$ ipython --no-banner

In [1]: import numpy as np

In [2]: np.set_printoptions(precision=2, suppress=True, linewidth=100)

In [3]: F = np.load("data.npy")

In [4]: F
Out[4]: 
array([[-3, -7,  0,  0,  0, -2,  0,  0],
       [ 0,  0,  0,  0,  0,  0,  0,  0],
       [ 0,  0, -7,  0,  0,  0,  4,  9],
       [ 0,  0,  0,  0,  0,  0,  0,  0],
       [-3,  0,  0,  3,  0,  0,  0,  0],
       [ 0,  0,  0,  0,  0, -4,  0, -7],
       [ 0,  0,  0,  0,  5,  0,  0, -6]])

In [5]: ang = np.radians(36)

In [6]: R = np.eye(8)

In [7]: R[5, 5] = R[7, 7] = np.cos(ang)

In [8]: R[5, 7], R[7, 5] = -np.sin(ang), np.sin(ang)

In [9]: R
Out[9]: 
array([[ 1.  ,  0.  ,  0.  ,  0.  ,  0.  ,  0.  ,  0.  ,  0.  ],
       [ 0.  ,  1.  ,  0.  ,  0.  ,  0.  ,  0.  ,  0.  ,  0.  ],
       [ 0.  ,  0.  ,  1.  ,  0.  ,  0.  ,  0.  ,  0.  ,  0.  ],
       [ 0.  ,  0.  ,  0.  ,  1.  ,  0.  ,  0.  ,  0.  ,  0.  ],
       [ 0.  ,  0.  ,  0.  ,  0.  ,  1.  ,  0.  ,  0.  ,  0.  ],
       [ 0.  ,  0.  ,  0.  ,  0.  ,  0.  ,  0.81,  0.  , -0.59],
       [ 0.  ,  0.  ,  0.  ,  0.  ,  0.  ,  0.  ,  1.  ,  0.  ],
       [ 0.  ,  0.  ,  0.  ,  0.  ,  0.  ,  0.59,  0.  ,  0.81]])

In [10]: A2 = F @ R.T

In [11]: np.allclose(F @ F.T, A2 @ A2.T)
Out[11]: True

In [12]: np.allclose(np.linalg.norm(F, axis=1), np.linalg.norm(A2, axis=1))
Out[12]: True

In [13]: np.abs(A2 - F).max(axis=0)
Out[13]: array([0.  , 0.  , 0.  , 0.  , 0.  , 5.29, 0.  , 1.72])

In [14]: A2
Out[14]: 
array([[-3.  , -7.  ,  0.  ,  0.  ,  0.  , -1.62,  0.  , -1.18],
       [ 0.  ,  0.  ,  0.  ,  0.  ,  0.  ,  0.  ,  0.  ,  0.  ],
       [ 0.  ,  0.  , -7.  ,  0.  ,  0.  , -5.29,  4.  ,  7.28],
       [ 0.  ,  0.  ,  0.  ,  0.  ,  0.  ,  0.  ,  0.  ,  0.  ],
       [-3.  ,  0.  ,  0.  ,  3.  ,  0.  ,  0.  ,  0.  ,  0.  ],
       [ 0.  ,  0.  ,  0.  ,  0.  ,  0.  ,  0.88,  0.  , -8.01],
       [ 0.  ,  0.  ,  0.  ,  0.  ,  5.  ,  3.53,  0.  , -4.85]])

In [15]: J = np.load("block19.npy")

In [16]: J.round(2) + 0
Out[16]: 
array([[ 0.37, -0.08,  0.1 , -0.21, -0.02,  0.19,  0.02, -0.14, -0.09,  0.25,  0.03,  0.12,  0.15,
        -0.05],
       [-0.08,  0.31,  0.02,  0.11,  0.  ,  0.28,  0.01,  0.32,  0.02,  0.02, -0.04, -0.03, -0.07,
        -0.02],
       [ 0.1 ,  0.02,  0.28, -0.16, -0.12, -0.07, -0.12,  0.12,  0.1 ,  0.17, -0.25,  0.1 , -0.05,
        -0.03],
       [-0.21,  0.11, -0.16,  0.24,  0.  ,  0.03, -0.01,  0.12,  0.02, -0.21,  0.08, -0.14,  0.11,
        -0.04],
       [-0.02,  0.  , -0.12,  0.  ,  0.13,  0.08,  0.12, -0.08, -0.08, -0.01,  0.14, -0.01, -0.19,
         0.09],
       [ 0.19,  0.28, -0.07,  0.03,  0.08,  0.6 ,  0.05,  0.13, -0.13,  0.15,  0.18, -0.01,  0.  ,
        -0.15],
       [ 0.02,  0.01, -0.12, -0.01,  0.12,  0.05,  0.41,  0.05, -0.09,  0.05,  0.07,  0.06,  0.06,
         0.43],
       [-0.14,  0.32,  0.12,  0.12, -0.08,  0.13,  0.05,  0.47,  0.11,  0.02, -0.21, -0.01,  0.05,
         0.1 ],
       [-0.09,  0.02,  0.1 ,  0.02, -0.08, -0.13, -0.09,  0.11,  0.09, -0.03, -0.14, -0.01, -0.01,
        -0.02],
       [ 0.25,  0.02,  0.17, -0.21, -0.01,  0.15,  0.05,  0.02, -0.03,  0.26, -0.08,  0.14, -0.05,
         0.05],
       [ 0.03, -0.04, -0.25,  0.08,  0.14,  0.18,  0.07, -0.21, -0.14, -0.08,  0.3 , -0.07, -0.02,
        -0.07],
       [ 0.12, -0.03,  0.1 , -0.14, -0.01, -0.01,  0.06, -0.01, -0.01,  0.14, -0.07,  0.09, -0.02,
         0.09],
       [ 0.15, -0.07, -0.05,  0.11, -0.19,  0.  ,  0.06,  0.05, -0.01, -0.05, -0.02, -0.02,  0.9 ,
         0.  ],
       [-0.05, -0.02, -0.03, -0.04,  0.09, -0.15,  0.43,  0.1 , -0.02,  0.05, -0.07,  0.09,  0.  ,
         0.55]])

In [17]: U, sig, VT = np.linalg.svd(J)

In [18]: V = VT[:(sig > 1e-8).sum()]

In [19]: rng = np.random.default_rng(451)

In [20]: x0 = J[3] + 3 * J[4] + rng.integers(2) * np.eye(14)[1]

In [21]: print(x0)
[-0.26  1.12 -0.53  0.25  0.4   0.28  0.36 -0.13 -0.21 -0.23  0.51 -0.16 -0.45  0.22]

In [22]: print(np.linalg.matrix_rank(np.vstack([J, x0])))
6

In [23]: round(float(np.linalg.norm(x0 - V.T @ V @ x0)), 2)
Out[23]: 0.83

In [24]: print(np.diag(V.T @ V))
[0.37 0.31 0.28 0.24 0.13 0.6  0.41 0.47 0.09 0.26 0.3  0.09 0.9  0.55]
